In [1]: import numpy as np

In [2]: from numpy import linalg as LA

In [3]: np.set_printoptions(precision=2, suppress=True, linewidth=100)

In [4]: def rd(a):
   ...:     return np.round(a, 2) + 0
   ...: 

In [5]: A = np.loadtxt("a.csv", delimiter=",")

In [6]: print(A)
[[  1.  -1.   1.  -1.]
 [  1.   0.   0.   0.]
 [  1.   1.   1.   1.]
 [  1.   2.   4.   8.]
 [  1.   3.   9.  27.]
 [  1.   4.  16.  64.]
 [  1.   5.  25. 125.]]

In [7]: U, sig, Vt = LA.svd(A)

In [8]: rd(sig)
Out[8]: array([146.7 ,   5.8 ,   1.74,   1.27])

In [9]: M2 = U[:, :1] @ np.diag(sig[:1]) @ Vt[:1]

In [10]: LA.matrix_rank(A, rtol=0.05)
Out[10]: np.int64(1)

In [11]: LA.matrix_rank(M2)
Out[11]: np.int64(1)

In [12]: gram = A.T @ A

In [13]: np.trace(gram), (A ** 2).sum()
Out[13]: (np.float64(21559.0), np.float64(21559.0))

In [14]: rd(LA.eigvalsh(gram)[::-1])
Out[14]: array([21520.7 ,    33.65,     3.04,     1.62])

In [15]: (A @ A.T).shape
Out[15]: (7, 7)

In [16]: LA.matrix_rank(gram)
Out[16]: np.int64(4)

In [17]: np.diag(gram)
Out[17]: array([    7.,    56.,   980., 20516.])

In [18]: gram
Out[18]: 
array([[    7.,    14.,    56.,   224.],
       [   14.,    56.,   224.,   980.],
       [   56.,   224.,   980.,  4424.],
       [  224.,   980.,  4424., 20516.]])

In [19]: Q, R = LA.qr(A)

In [20]: print(Q.shape, R.shape)
(7, 4) (4, 4)

In [21]: rd(Q @ R)
Out[21]: 
array([[  1.,  -1.,   1.,  -1.],
       [  1.,   0.,   0.,   0.],
       [  1.,   1.,   1.,   1.],
       [  1.,   2.,   4.,   8.],
       [  1.,   3.,   9.,  27.],
       [  1.,   4.,  16.,  64.],
       [  1.,   5.,  25., 125.]])

In [22]: rd(abs(R[0, 0])), rd(LA.norm(A[:, 0]))
Out[22]: (np.float64(2.65), np.float64(2.65))

In [23]: print(np.allclose(R.T @ R, A.T @ A))
True

In [24]: np.trace(Q @ Q.T)
Out[24]: np.float64(4.0)

In [25]: rng = np.random.default_rng(8131)

In [26]: M2 = A + rng.integers(-2, 3, (7, 1)) @ rng.integers(-2, 3, (1, 4))

In [27]: M2
Out[27]: 
array([[  1.,   3.,   1.,   3.],
       [  1.,  -4.,   0.,  -4.],
       [  1.,   3.,   1.,   3.],
       [  1.,  -2.,   4.,   4.],
       [  1.,   1.,   9.,  25.],
       [  1.,   6.,  16.,  66.],
       [  1.,   7.,  25., 127.]])

In [28]: print(rd(LA.svd(M2 - A, compute_uv=False)))
[11.31  0.    0.    0.  ]

In [29]: LA.matrix_rank(M2 - A, tol=1e-8)
Out[29]: np.int64(1)

In [30]: U, sig, Vt = LA.svd(A, full_matrices=False)

In [31]: print(rd(U.T @ U))
[[1. 0. 0. 0.]
 [0. 1. 0. 0.]
 [0. 0. 1. 0.]
 [0. 0. 0. 1.]]

In [32]: rd(sig / sig[0])
Out[32]: array([1.  , 0.04, 0.01, 0.01])

In [33]: print(np.abs(U[:, 0]).round(6).argmax())
6

In [34]: print(rd(U.T @ A @ Vt.T))
[[146.7    0.     0.     0.  ]
 [  0.     5.8    0.     0.  ]
 [  0.     0.     1.74   0.  ]
 [  0.     0.     0.     1.27]]

In [35]: rd(np.cumsum(sig ** 2) / np.sum(sig ** 2))
Out[35]: array([1., 1., 1., 1.])

In [36]: np.allclose(U * sig @ Vt, A)
Out[36]: True

In [37]: rd(np.sqrt((sig ** 2).sum())), rd(LA.norm(A))
Out[37]: (np.float64(146.83), np.float64(146.83))

In [38]: rd(np.abs(Vt[0]))
Out[38]: array([0.01, 0.05, 0.21, 0.98])
